$ python -q
>>> import numpy as np
>>> from numpy import linalg as LA
>>> np.set_printoptions(suppress=True, linewidth=120)
>>> tidy = lambda a: np.round(a, 3) + 0
>>> J = np.load("w.npy")
>>> J
array([[-20,  25, -30,   0],
       [  0,   0,   0,   0],
       [ -4,   5,  -6,   0],
       [ -8,  10, -12,   0]])
>>> # rows and columns are dependent
>>> rng = np.random.default_rng(85497)
>>> labels = rng.permutation(4)
>>> labels
array([3, 1, 0, 2])
>>> A2 = J[labels][:, labels]
>>> tidy(np.sort(np.abs(LA.eigvals(A2))))
array([ 0.,  0.,  0., 26.])
>>> np.trace(A2)
np.int64(-26)
>>> np.diag(A2)
array([  0,   0, -20,  -6])
>>> U, s, Vh = LA.svd(J)
>>> vecs = Vh[:(s > 1e-8).sum()]
>>> x0 = J[3] + 4 * J[2] + rng.integers(2) * np.eye(4)[1]
>>> x0
array([-24.,  30., -36.,   0.])
>>> tidy(vecs.T @ vecs)
array([[ 0.208, -0.26 ,  0.312,  0.   ],
       [-0.26 ,  0.325, -0.39 ,  0.   ],
       [ 0.312, -0.39 ,  0.468,  0.   ],
       [ 0.   ,  0.   ,  0.   ,  0.   ]])
>>> LA.matrix_rank(np.vstack([J, x0]))
np.int64(1)
>>> tidy(np.diag(vecs.T @ vecs))
array([0.208, 0.325, 0.468, 0.   ])
>>> A = np.load("layer15.npy")
>>> A
array([[ 1,  0,  0,  0],
       [ 3,  1,  0,  0],
       [ 1, -3,  1,  0],
       [ 1,  3,  0,  1]])
>>> # triangular: eigenvalues sit on the diagonal
>>> A2 = A / np.sqrt((A ** 2).mean(axis=1, keepdims=True))
>>> tidy(A2[2])
array([ 0.603, -1.809,  0.603,  0.   ])
>>> A @ A
array([[ 1,  0,  0,  0],
       [ 6,  1,  0,  0],
       [-7, -6,  1,  0],
       [11,  6,  0,  1]])
>>> [int(LA.matrix_rank(LA.matrix_power(A, p))) for p in range(1, 5)]
[4, 4, 4, 4]
>>> np.prod(np.diag(A)), tidy(LA.det(A))
(np.int64(1), np.float64(1.0))
>>> LA.matrix_rank(A - A[0, 0] * np.eye(4))
np.int64(2)
>>> q, r_ = LA.qr(A)
>>> tidy(np.abs(np.diag(r_)))
array([3.464, 4.272, 0.581, 0.116])
>>> np.allclose(r_.T @ r_, A.T @ A)
True
>>> K = np.loadtxt("mat.csv", delimiter=",")
>>> tidy(K)
array([[ 0.809,  0.   ,  0.588],
       [ 0.   ,  1.   ,  0.   ],
       [-0.588,  0.   ,  0.809]])
>>> labels = rng.permutation(3)
>>> labels
array([2, 1, 0])
>>> A2 = K[labels][:, labels]
>>> tidy(np.trace(A2))
np.float64(2.618)
>>> q, r_ = LA.qr(K)
>>> q.shape, r_.shape
((3, 3), (3, 3))
>>> tidy(np.abs(np.diag(r_)))
array([1., 1., 1.])
>>> tidy(q @ r_)
array([[ 0.809,  0.   ,  0.588],
       [ 0.   ,  1.   ,  0.   ],
       [-0.588,  0.   ,  0.809]])
>>> tidy(np.abs(LA.eigvals(K)).max())
np.float64(1.0)
>>> LA.determinant(K)
Traceback (most recent call last):
  File "<python-input-44>", line 1, in <module>
    LA.determinant(K)
    ^^^^^^^^^^^^^^
AttributeError: module 'numpy.linalg' has no attribute 'determinant'
>>> np.allclose(K @ K.T, K.T @ K)
True
>>> tidy(LA.det(K))
np.float64(1.0)
>>> tidy((K + K.T) / 2)
array([[0.809, 0.   , 0.   ],
       [0.   , 1.   , 0.   ],
       [0.   , 0.   , 0.809]])
>>> np.count_nonzero(K)
np.int64(5)
>>> tidy(K.mean(axis=0))
array([0.074, 0.333, 0.466])
>>> tidy(LA.svd(K, compute_uv=False))
array([1., 1., 1.])
>>> tidy(K.sum(axis=0))
array([0.221, 1.   , 1.397])
>>> X = np.array([[-4.0, 0.1, -1.8], [38.0, -0.8, -1.0], [-2.0, -0.6, 1.1]])
>>> # column 0 dominates
>>> U, s, Vh = LA.svd(X)
>>> tidy(s)
array([38.28 ,  2.195,  0.546])
>>> np.argmax(s[:-1] / (s[1:] + 1e-6)) + 1
np.int64(1)
>>> A2 = U[:, :1] @ np.diag(s[:1]) @ Vh[:1]
>>> tidy(np.abs(X - A2).max())
np.float64(1.889)
>>> tidy(LA.norm(X - A2) / LA.norm(X))
np.float64(0.059)
>>> tidy(A2)
array([[-3.958,  0.08 ,  0.089],
       [38.004, -0.768, -0.859],
       [-2.011,  0.041,  0.045]])
>>> LA.matrix_rank(X, rtol=0.05)
np.int64(2)
>>> U, s, Vh = LA.svd(A2)
>>> vecs = Vh[:(s > 1e-8).sum()]
>>> x0 = A2[0] + -2 * A2[1] + rng.integers(2) * np.eye(3)[0]
>>> tidy(x0)
array([-78.965,   1.616,   1.808])
>>> LA.matrix_rank(np.vstack([A2, x0]))
np.int64(2)
>>> tidy(LA.norm(x0 - vecs.T @ vecs @ x0))
np.float64(0.03)
>>> M = np.load("x.npy")
>>> M
array([[ 1. ,  0. , -0.9],
       [-0.5,  0. , -0.3],
       [-0.6, -0.1,  1.3],
       [-1. , -0.2,  0. ]])
>>> w1 = np.array([[0, 2, 3, 1], [0, 2, 3, 1], [3, 1, 2, 3]])
>>> beta = np.array([7, -9, 2, -8])
>>> act = np.maximum(M @ w1 + beta, 0)
>>> (act > 0).mean(axis=0)
array([1. , 0. , 0.5, 0. ])
>>> LA.matrix_rank(act)
np.int64(2)
>>> (act > 0).astype(int)
array([[1, 0, 1, 0],
       [1, 0, 0, 0],
       [1, 0, 1, 0],
       [1, 0, 0, 0]])
>>> tidy(act)
array([[ 4.3,  0. ,  3.2,  0. ],
       [ 6.1,  0. ,  0. ,  0. ],
       [10.9,  0. ,  2.5,  0. ],
       [ 7. ,  0. ,  0. ,  0. ]])
>>> basis = np.array([[5, 5], [3, 5], [4, 1], [3, 2]])
>>> act @ basis
array([[34.3, 24.7],
       [30.5, 30.5],
       [64.5, 57. ],
       [35. , 35. ]])
>>> w1 @ basis
array([[21, 15],
       [21, 15],
       [35, 28]])
>>> (act @ basis).round(6).argmax(axis=1)
array([0, 0, 0, 0])
